$ python3 -q
>>> import numpy as np
>>> from numpy import linalg as LA
>>> np.set_printoptions(precision=2, suppress=True, linewidth=100, floatmode="fixed")
>>> rd = lambda a: np.round(a, 2) + 0
>>> E = np.load("x.npy")
>>> E
array([[0, 1, 0, 0, 1, 0, 2],
       [2, 1, 1, 0, 2, 0, 1],
       [0, 1, 2, 1, 1, 1, 0],
       [2, 2, 2, 0, 1, 0, 0],
       [2, 1, 0, 1, 0, 1, 2],
       [0, 1, 0, 0, 1, 0, 2],
       [1, 0, 0, 2, 2, 0, 2]])
>>> [round(float(x), 2) for x in LA.svd(E, compute_uv=False)[:3]]
[6.54, 3.53, 2.21]
>>> print(rd(LA.norm(E, 2) / LA.norm(E)))
0.79
>>> rng = np.random.default_rng(78937)
>>> labels = rng.permutation(7)
>>> print(labels)
[6 0 4 1 2 5 3]
>>> B = E[labels][:, labels]
>>> np.allclose(B, E)
False
>>> print(np.diag(B))
[2 0 0 1 2 0 0]
>>> B = E + rng.integers(-2, 3, (7, 6)) @ rng.integers(-2, 3, (6, 7))
>>> B
array([[ 1, 14,  3,  1, -4,  4, -1],
       [ 7,  1, -5, -2,  6, 11, -7],
       [-3,  1,  9, 13, -3,  2, -2],
       [ 5,  2, -2,  4, -3,  1, -1],
       [-1,  6, 11, 10, -5,  1, -1],
       [ 1, -1,  9, 11, -5,  1,  0],
       [ 9, -6, -6,  3,  3,  8, -6]])
>>> B - E
array([[ 1, 13,  3,  1, -5,  4, -3],
       [ 5,  0, -6, -2,  4, 11, -8],
       [-3,  0,  7, 12, -4,  1, -2],
       [ 3,  0, -4,  4, -4,  1, -1],
       [-3,  5, 11,  9, -5,  0, -3],
       [ 1, -2,  9, 11, -6,  1, -2],
       [ 8, -6, -6,  1,  1,  8, -8]])
>>> LA.matrix_rank(B - E, tol=1e-8)
np.int64(6)
>>> rd(LA.det(E))
np.float64(0.0)
>>> print(rd(np.abs(LA.eigvals(E)).max()))
6.23
>>> print(E @ E)
[[ 6  2  1  5  6  1  7]
 [ 7  6  3  5  7  3 11]
 [ 6  7  7  3  6  3  5]
 [ 6  7  6  3  8  3  8]
 [ 6  6  3  4 10  0 11]
 [ 6  2  1  5  6  1  7]
 [10  7  4  6  7  2 10]]
>>> np.trace(E)
np.int64(5)
>>> LA.determinant(E)
Traceback (most recent call last):
  File "<python-input-22>", line 1, in <module>
    LA.determinant(E)
    ^^^^^^^^^^^^^^
AttributeError: module 'numpy.linalg' has no attribute 'determinant'
>>> feats = np.loadtxt("sample17.csv", delimiter=",")
>>> rd(feats)
array([[ 0.01,  0.04, -0.04, -0.01,  0.02, -0.06,  0.01,  0.02, -0.01],
       [ 0.04,  0.21, -0.21, -0.04,  0.12, -0.29,  0.04,  0.12, -0.04],
       [-0.04, -0.21,  0.21,  0.04, -0.12,  0.29, -0.04, -0.12,  0.04],
       [-0.01, -0.04,  0.04,  0.01, -0.02,  0.06, -0.01, -0.02,  0.01],
       [ 0.02,  0.12, -0.12, -0.02,  0.07, -0.17,  0.02,  0.07, -0.02],
       [-0.06, -0.29,  0.29,  0.06, -0.17,  0.40, -0.06, -0.17,  0.06],
       [ 0.01,  0.04, -0.04, -0.01,  0.02, -0.06,  0.01,  0.02, -0.01],
       [ 0.02,  0.12, -0.12, -0.02,  0.07, -0.17,  0.02,  0.07, -0.02],
       [-0.01, -0.04,  0.04,  0.01, -0.02,  0.06, -0.01, -0.02,  0.01]])
>>> ev, V = LA.eigh(feats)
>>> x = np.array([2, 7, 9, -3, -7, -5, 8, -8, 8])
>>> rd(LA.eigvalsh(feats[1:, 1:]))
array([0.00, 0.00, 0.00, 0.00, 0.00, 0.00, 0.00, 0.99])
>>> rd(V * np.abs(ev) @ V.T)
array([[ 0.01,  0.04, -0.04, -0.01,  0.02, -0.06,  0.01,  0.02, -0.01],
       [ 0.04,  0.21, -0.21, -0.04,  0.12, -0.29,  0.04,  0.12, -0.04],
       [-0.04, -0.21,  0.21,  0.04, -0.12,  0.29, -0.04, -0.12,  0.04],
       [-0.01, -0.04,  0.04,  0.01, -0.02,  0.06, -0.01, -0.02,  0.01],
       [ 0.02,  0.12, -0.12, -0.02,  0.07, -0.17,  0.02,  0.07, -0.02],
       [-0.06, -0.29,  0.29,  0.06, -0.17,  0.40, -0.06, -0.17,  0.06],
       [ 0.01,  0.04, -0.04, -0.01,  0.02, -0.06,  0.01,  0.02, -0.01],
       [ 0.02,  0.12, -0.12, -0.02,  0.07, -0.17,  0.02,  0.07, -0.02],
       [-0.01, -0.04,  0.04,  0.01, -0.02,  0.06, -0.01, -0.02,  0.01]])
>>> rd(x @ feats @ x)
np.float64(1.86)
